% ipython --no-banner

In [1]: import numpy as np

In [2]: import numpy.linalg as la

In [3]: np.set_printoptions(precision=3, suppress=True, linewidth=140, legacy="1.25")

In [4]: data = np.vander(np.arange(6) - 2, 3, increasing=True)

In [5]: data
Out[5]: 
array([[ 1, -2,  4],
       [ 1, -1,  1],
       [ 1,  0,  0],
       [ 1,  1,  1],
       [ 1,  2,  4],
       [ 1,  3,  9]])

In [6]: x0 = np.array([4, 0, 4])

In [7]: rhs = data @ x0

In [8]: np.round(la.lstsq(data, rhs)[0], 3) + 0
Out[8]: array([4., 0., 4.])

In [9]: np.round(la.solve(data.T @ data, data.T @ rhs), 3) + 0
Out[9]: array([4., 0., 4.])

In [10]: np.round(la.pinv(data) @ data, 3) + 0
Out[10]: 
array([[1., 0., 0.],
       [0., 1., 0.],
       [0., 0., 1.]])

In [11]: la.solve(data, rhs)
LinAlgError: Last 2 dimensions of the array must be square


In [12]: rng = np.random.default_rng(510)

In [13]: rhs = rhs + 0.3 * rng.normal(size=6)

In [14]: rhs
Out[14]: array([20.174,  7.73 ,  3.738,  7.814, 20.048, 39.964])

In [15]: b, *_ = la.lstsq(data, rhs)

In [16]: b
Out[16]: array([ 3.783, -0.049,  4.048])

In [17]: [round(float(la.norm(la.solve(data.T @ data + lam * np.eye(3), data.T @ rhs))), 2) for lam in (0, 1, 10, 100)]
Out[17]: [5.54, 5.11, 4.27, 2.49]

In [18]: round(la.norm(rhs - data @ b), 3)
Out[18]: 0.275

In [19]: b.round()
Out[19]: array([ 4., -0.,  4.])

In [20]: lab = rng.permutation(3)

In [21]: B = data[:, lab] * rng.choice([-1, 1], 3)

In [22]: B
Out[22]: 
array([[ 1,  4, -2],
       [ 1,  1, -1],
       [ 1,  0,  0],
       [ 1,  1,  1],
       [ 1,  4,  2],
       [ 1,  9,  3]])

In [23]: left, _, Vh = la.svd(data.T @ B)

In [24]: np.round(la.lstsq(data, B)[0], 3) + 0
Out[24]: 
array([[1., 0., 0.],
       [0., 0., 1.],
       [0., 1., 0.]])

In [25]: M = np.load("a.npy")

In [26]: M
Out[26]: 
array([[ 1,  0,  0,  0, -1,  0,  0],
       [ 0,  0, -2,  0, -1,  0,  0],
       [-2,  0,  2,  2,  0,  0,  0]])

In [27]: # columns 1 and 5 are equal

In [28]: r0, g = M[1], M[2]

In [29]: r0 @ r0
Out[29]: 5

In [30]: r0 @ g
Out[30]: -4

In [31]: p = (r0 @ g) / (r0 @ r0) * r0

In [32]: round((g - p) @ r0, 3)
Out[32]: 0.0

In [33]: la.matrix_rank(np.outer(r0, g))
Out[33]: 1

In [34]: p
Out[34]: array([-0. , -0. ,  1.6, -0. ,  0.8, -0. , -0. ])

In [35]: arr = np.array([[5, 4, 4], [4, 15, 8], [4, 8, 14]])

In [36]: # symmetric, so the eigenvalues are real

In [37]: proj = np.triu(np.array([[2, -1, 0], [-1, -3, 0], [3, 2, -1]]), 1) + np.eye(3)

In [38]: B = proj @ arr @ la.inv(proj)

In [39]: proj @ arr - arr @ proj
Out[39]: 
array([[ -4., -10.,  -8.],
       [  0.,   4.,   0.],
       [  0.,   4.,   0.]])

In [40]: la.matrix_rank(B)
Out[40]: 3

In [41]: B
Out[41]: 
array([[  1., -10.,  -4.],
       [  4.,  19.,   8.],
       [  4.,  12.,  14.]])

In [42]: np.trace(B), np.trace(arr)
Out[42]: (34.0, 34)

In [43]: round(float(la.det(B)), 3)
Out[43]: 522.0

In [44]: ev, vecs = la.eigh(arr)

In [45]: la.svd(arr, compute_uv=False)
Out[45]: array([24.182,  6.493,  3.324])

In [46]: np.unique(ev.round(6) + 0, return_counts=True)[1]
Out[46]: array([1, 1, 1])

In [47]: (ev > 1e-8).sum(), (ev < -1e-8).sum()
Out[47]: (3, 0)

In [48]: np.abs(vecs[:, -1]).round(6).argmax()
Out[48]: 1

In [49]: la.eigvalsh(arr + 5 * np.eye(3))
Out[49]: array([ 8.324, 11.493, 29.182])

In [50]: vecs @ np.diag(ev) @ vecs.T
Out[50]: 
array([[ 5.,  4.,  4.],
       [ 4., 15.,  8.],
       [ 4.,  8., 14.]])
